In [1]: import numpy as np

In [2]: import numpy.linalg as la

In [3]: np.set_printoptions(precision=3, suppress=True, linewidth=140, sign=" ")

In [4]: rnd = lambda a: np.round(a, 3) + 0

In [5]: E = np.array([[-1, -1, 2, 1, -2], [0, -2, 2, 0, -1], [-1, 0, 0, 1, 0]])

In [6]: print(E)
[[-1 -1  2  1 -2]
 [ 0 -2  2  0 -1]
 [-1  0  0  1  0]]

In [7]: th = np.radians(104)

In [8]: r_ = np.eye(5)

In [9]: r_[0, 0] = r_[4, 4] = np.cos(th)

In [10]: r_[0, 4], r_[4, 0] = -np.sin(th), np.sin(th)

In [11]: rnd(r_)
Out[11]: 
array([[-0.242,  0.   ,  0.   ,  0.   , -0.97 ],
       [ 0.   ,  1.   ,  0.   ,  0.   ,  0.   ],
       [ 0.   ,  0.   ,  1.   ,  0.   ,  0.   ],
       [ 0.   ,  0.   ,  0.   ,  1.   ,  0.   ],
       [ 0.97 ,  0.   ,  0.   ,  0.   , -0.242]])

In [12]: other = E @ r_.T

In [13]: print(rnd(np.abs(other - E).max(axis=0)))
[ 3.183  0.     0.     0.     1.514]

In [14]: rnd(other)
Out[14]: 
array([[ 2.183, -1.   ,  2.   ,  1.   , -0.486],
       [ 0.97 , -2.   ,  2.   ,  0.   ,  0.242],
       [ 0.242,  0.   ,  0.   ,  1.   , -0.97 ]])

In [15]: other = np.array([[-3, -4], [0, 5]])

In [16]: W2 = np.kron(other, E)

In [17]: la.matrix_rank(W2)
Out[17]: np.int64(6)

In [18]: W2
Out[18]: 
array([[  3,   3,  -6,  -3,   6,   4,   4,  -8,  -4,   8],
       [  0,   6,  -6,   0,   3,   0,   8,  -8,   0,   4],
       [  3,   0,   0,  -3,   0,   4,   0,   0,  -4,   0],
       [  0,   0,   0,   0,   0,  -5,  -5,  10,   5, -10],
       [  0,   0,   0,   0,   0,   0, -10,  10,   0,  -5],
       [  0,   0,   0,   0,   0,  -5,   0,   0,   5,   0]])

In [19]: vec = np.array([1, 1, 3, 3, 3, 3, 2, 1, 1, 2])

In [20]: np.sign((W2 @ vec).round(6))
Out[20]: array([ 1,  1,  1, -1, -1, -1])

In [21]: print(W2 @ np.eye(10)[7])
[-8. -8.  0. 10. 10.  0.]

In [22]: (W2 @ vec).argmax()
Out[22]: np.int64(0)

In [23]: W2 @ vec
Out[23]: array([ 21,  13,   2, -30, -20, -10])

In [24]: (W2 * vec).sum(axis=1)
Out[24]: array([ 21,  13,   2, -30, -20, -10])

In [25]: np.einsum("ij,j->i", W2, vec)
Out[25]: array([ 21,  13,   2, -30, -20, -10])

In [26]: r0, v = E[2], E[1]

In [27]: r0 @ v
Out[27]: np.int64(0)

In [28]: r0 @ r0
Out[28]: np.int64(2)

In [29]: pr = (r0 @ v) / (r0 @ r0) * r0

In [30]: la.matrix_rank(np.outer(r0, v))
Out[30]: np.int64(1)

In [31]: print(np.outer(r0, v))
[[ 0  2 -2  0  1]
 [ 0  0  0  0  0]
 [ 0  0  0  0  0]
 [ 0 -2  2  0 -1]
 [ 0  0  0  0  0]]

In [32]: rnd(la.norm(r0 + v) ** 2 + la.norm(r0 - v) ** 2)
Out[32]: np.float64(22.0)

In [33]: rng = np.random.default_rng(98320)

In [34]: lab = rng.integers(0, 2, 4)

In [35]: X = np.triu((lab[:, None] == lab) & (rng.random((4, 4)) < 0.8), 1).astype(int)

In [36]: X += X.T

In [37]: X
Out[37]: 
array([[ 0,  0,  0,  1],
       [ 0,  0,  1,  0],
       [ 0,  1,  0,  0],
       [ 1,  0,  0,  0]])

In [38]: evals, vecs = la.eigh(X)

In [39]: vec = np.array([1, -5, -3, -3])

In [40]: rnd(vec @ X @ vec / (vec @ vec)), evals[0], evals[-1]
Out[40]: (np.float64(0.545), np.float64(-1.0), np.float64(1.0))

In [41]: rnd(vecs * np.abs(evals) @ vecs.T)
Out[41]: 
array([[ 1.,  0.,  0.,  0.],
       [ 0.,  1.,  0.,  0.],
       [ 0.,  0.,  1.,  0.],
       [ 0.,  0.,  0.,  1.]])

In [42]: G = X.T @ X

In [43]: rnd(la.svd(X, compute_uv=False) ** 2)
Out[43]: array([ 1.,  1.,  1.,  1.])

In [44]: print(rnd(la.eigvalsh(G)[::-1]))
[ 1.  1.  1.  1.]

In [45]: evals, vecs = la.eig(X)

In [46]: rnd(np.sort(la.eigvals(la.inv(X))))
Out[46]: array([-1., -1.,  1.,  1.])

In [47]: np.prod(evals)
Out[47]: np.float64(1.0)

In [48]: X @ vecs[:, 0] - evals[0] * vecs[:, 0]
Out[48]: array([ 0.,  0.,  0.,  0.])

In [49]: rnd(np.sort(la.eigvals(X @ X)))
Out[49]: array([ 1.,  1.,  1.,  1.])

In [50]: evals
Out[50]: array([ 1., -1.,  1., -1.])

In [51]: rnd(np.sort(la.eigvals(X.T)))
Out[51]: array([-1., -1.,  1.,  1.])

In [52]: lab = rng.permutation(4)

In [53]: print(lab)
[ 3  2  1  0]

In [54]: other = X[lab][:, lab]

In [55]: np.trace(other)
Out[55]: np.int64(0)

In [56]: np.diag(other)
Out[56]: array([ 0,  0,  0,  0])

In [57]: other
Out[57]: 
array([[ 0,  0,  0,  1],
       [ 0,  0,  1,  0],
       [ 0,  1,  0,  0],
       [ 1,  0,  0,  0]])

In [58]: print(rnd(np.sort(np.abs(la.eigvals(other)))))
[ 1.  1.  1.  1.]
